$ python -q
>>> import numpy as np
>>> from numpy import linalg as LA
>>> np.set_printoptions(precision=2, suppress=True, linewidth=140, legacy="1.25")
>>> F = 3 * np.eye(9) + np.ones((9, 9))
>>> F
array([[4., 1., 1., 1., 1., 1., 1., 1., 1.],
       [1., 4., 1., 1., 1., 1., 1., 1., 1.],
       [1., 1., 4., 1., 1., 1., 1., 1., 1.],
       [1., 1., 1., 4., 1., 1., 1., 1., 1.],
       [1., 1., 1., 1., 4., 1., 1., 1., 1.],
       [1., 1., 1., 1., 1., 4., 1., 1., 1.],
       [1., 1., 1., 1., 1., 1., 4., 1., 1.],
       [1., 1., 1., 1., 1., 1., 1., 4., 1.],
       [1., 1., 1., 1., 1., 1., 1., 1., 4.]])
>>> vec = np.ones(9)
>>> for _ in range(4):
...     vec = F @ vec
...     vec /= LA.norm(vec)
...     print(round(vec @ F @ vec, 2))
... 
12.0
12.0
12.0
12.0
>>> vec
array([0.33, 0.33, 0.33, 0.33, 0.33, 0.33, 0.33, 0.33, 0.33])
>>> print(round(LA.eigvalsh(F)[-1], 2))
12.0
>>> Y = F / LA.norm(F, axis=1, keepdims=True)
>>> cov = Y @ Y.T
>>> round(float(np.degrees(np.arccos(np.clip(cov[1, 0], -1, 1)))), 2)
51.32
>>> np.argwhere(np.triu(np.abs(cov) > 0.95, 1))
array([], shape=(0, 2), dtype=int64)
>>> LA.norm(Y, axis=1)
array([1., 1., 1., 1., 1., 1., 1., 1., 1.])
>>> cov
array([[1.  , 0.62, 0.62, 0.62, 0.62, 0.62, 0.63, 0.63, 0.63],
       [0.62, 1.  , 0.62, 0.62, 0.62, 0.62, 0.63, 0.63, 0.63],
       [0.62, 0.62, 1.  , 0.62, 0.62, 0.62, 0.63, 0.63, 0.63],
       [0.62, 0.62, 0.62, 1.  , 0.62, 0.62, 0.63, 0.63, 0.63],
       [0.62, 0.62, 0.62, 0.62, 1.  , 0.62, 0.63, 0.63, 0.63],
       [0.62, 0.62, 0.62, 0.62, 0.62, 1.  , 0.63, 0.63, 0.63],
       [0.63, 0.63, 0.63, 0.63, 0.63, 0.63, 1.  , 0.63, 0.63],
       [0.63, 0.63, 0.63, 0.63, 0.63, 0.63, 0.63, 1.  , 0.63],
       [0.63, 0.63, 0.63, 0.63, 0.63, 0.63, 0.63, 0.63, 1.  ]])
>>> Y = np.array([[1, 1], [1, -1]])
>>> rng = np.random.default_rng(50910)
>>> m1 = np.kron(Y, np.kron(Y, Y))[rng.permutation(8)][:3]
>>> print(m1)
[[ 1  1  1  1  1  1  1  1]
 [ 1 -1  1 -1  1 -1  1 -1]
 [ 1 -1  1 -1 -1  1 -1  1]]
>>> def softmax(z):
...     e = np.exp(z - z.max(axis=-1, keepdims=True))
...     return e / e.sum(axis=-1, keepdims=True)
... 
>>> np.round(softmax(10 * m1[2]), 2) + 0
array([0.25, 0.  , 0.25, 0.  , 0.  , 0.25, 0.  , 0.25])
>>> softmax(m1[2] + 4)
array([0.22, 0.03, 0.22, 0.03, 0.03, 0.22, 0.03, 0.22])
>>> softmax(m1).sum(axis=1)
array([1., 1., 1.])
>>> S = m1 @ m1.T / np.sqrt(8)
>>> softmax(S).round(6).argmax(axis=1)
array([0, 1, 2])
>>> softmax(S)[2] @ m1
array([ 1.  , -0.89,  1.  , -0.89, -0.79,  0.89, -0.79,  0.89])
